% ipython --no-banner

In [1]: import numpy as np

In [2]: np.set_printoptions(precision=3, suppress=True, linewidth=120)

In [3]: def tidy(a):
   ...:     return np.round(a, 3) + 0
   ...: 

In [4]: rng = np.random.default_rng(998122)

In [5]: X = np.eye(3, dtype=int)[rng.permutation(3)]

In [6]: print(X)
[[0 1 0]
 [0 0 1]
 [1 0 0]]

In [7]: Uu, sigma, Vh = np.linalg.svd(X, full_matrices=False)

In [8]: print((sigma > 1e-8).sum())
3

In [9]: print(sigma / sigma[0])
[1. 1. 1.]

In [10]: print(Uu.shape, sigma.shape, Vh.shape)
(3, 3) (3,) (3, 3)

In [11]: print(np.allclose(Uu * sigma @ Vh, X))
True

In [12]: print(Vh @ Vh.T)
[[1. 0. 0.]
 [0. 1. 0.]
 [0. 0. 1.]]

In [13]: print(Uu.T @ X @ Vh.T)
[[1. 0. 0.]
 [0. 1. 0.]
 [0. 0. 1.]]

In [14]: print(sigma)
[1. 1. 1.]

In [15]: vec = np.array([0, 1, 2])

In [16]: print(3 - np.linalg.matrix_rank(X - np.eye(3), tol=1e-8))
1

In [17]: print(tidy(np.linalg.det(X)))
1.0

In [18]: print(tidy(np.abs(np.linalg.eigvals(X))))
[1. 1. 1.]

In [19]: print(tidy(np.linalg.norm(vec)), tidy(np.linalg.norm(X @ vec)))
2.236 2.236

In [20]: print([p for p in range(1, 25) if np.allclose(np.linalg.matrix_power(X, p), np.eye(3))])
[3, 6, 9, 12, 15, 18, 21, 24]

In [21]: print(X.T @ (X @ vec))
[0 1 2]

In [22]: out = np.array([[4, 7], [-9, 3]])

In [23]: cent = np.kron(out, X)

In [24]: print(tidy(np.linalg.norm(cent, 2)), tidy(np.linalg.norm(out, 2) * np.linalg.norm(X, 2)))
9.85 9.85

In [25]: print(cent.shape)
(6, 6)

In [26]: print(np.linalg.matrix_rank(cent))
6

In [27]: print(cent)
[[ 0  4  0  0  7  0]
 [ 0  0  4  0  0  7]
 [ 4  0  0  7  0  0]
 [ 0 -9  0  0  3  0]
 [ 0  0 -9  0  0  3]
 [-9  0  0  3  0  0]]

In [28]: vec = np.array([-1, 0, -1])

In [29]: y = X @ vec

In [30]: coef, lr = np.zeros(3), 1 / np.linalg.norm(X, 2) ** 2

In [31]: for i in range(20):
    ...:     coef -= lr * X.T @ (X @ coef - y)
    ...:     if i % 5 == 0: print(i, round(np.linalg.norm(X @ coef - y), 3))
    ...: 
0 0.0
5 0.0
10 0.0
15 0.0

In [32]: print(tidy(np.linalg.cond(X)))
1.0

In [33]: print(coef)
[-1.  0. -1.]

In [34]: Q, R = np.linalg.qr(X)

In [35]: print(Q.T @ Q)
[[1. 0. 0.]
 [0. 1. 0.]
 [0. 0. 1.]]

In [36]: print(R)
[[-1.  0.  0.]
 [ 0. -1.  0.]
 [ 0.  0.  1.]]

In [37]: print(abs(R[0, 0]), tidy(np.linalg.norm(X[:, 0])))
1.0 1.0

In [38]: print(Q.shape, R.shape)
(3, 3) (3, 3)

In [39]: K = np.load("m.npy")

In [40]: print(K)
[[ 0.436  0.006 -0.013  0.894]
 [ 0.859  0.013  0.031  1.733]
 [-1.571 -0.044  0.016 -3.069]
 [-0.819 -0.002 -0.016 -1.67 ]
 [-2.148  0.025 -0.019 -4.33 ]
 [-0.176  0.037 -0.012 -0.347]
 [ 0.278  0.015 -0.021  0.49 ]
 [-0.459 -0.016 -0.014 -0.92 ]
 [-1.233 -0.04  -0.003 -2.335]
 [ 0.505 -0.035 -0.022  1.01 ]
 [-1.298  0.015  0.023 -2.561]
 [ 0.117 -0.012 -0.003  0.245]
 [ 0.061  0.011 -0.003  0.206]
 [ 0.206  0.012  0.044  0.446]
 [-1.138  0.017  0.017 -2.233]
 [-0.319  0.036  0.019 -0.584]
 [-0.429 -0.041  0.001 -0.9  ]
 [ 0.652  0.034 -0.001  1.282]
 [ 0.238  0.019 -0.014  0.477]
 [-1.554  0.009  0.008 -3.108]]

In [41]: Ac = K - K.mean(axis=0)

In [42]: evecs = np.linalg.svd(Ac)[2][:1]

In [43]: out = Ac - Ac @ evecs.T @ evecs

In [44]: print(tidy(np.cov(Ac @ evecs.T, rowvar=False)))
3.645

In [45]: print(tidy((Ac @ evecs.T).std(axis=0)))
[1.861]

In [46]: print(np.linalg.norm(out, axis=1).round(6).argmax())
8

In [47]: print(tidy(np.linalg.norm(out) / np.linalg.norm(Ac)))
0.02

In [48]: print(tidy(np.diag(evecs.T @ evecs)))
[0.201 0.    0.    0.798]
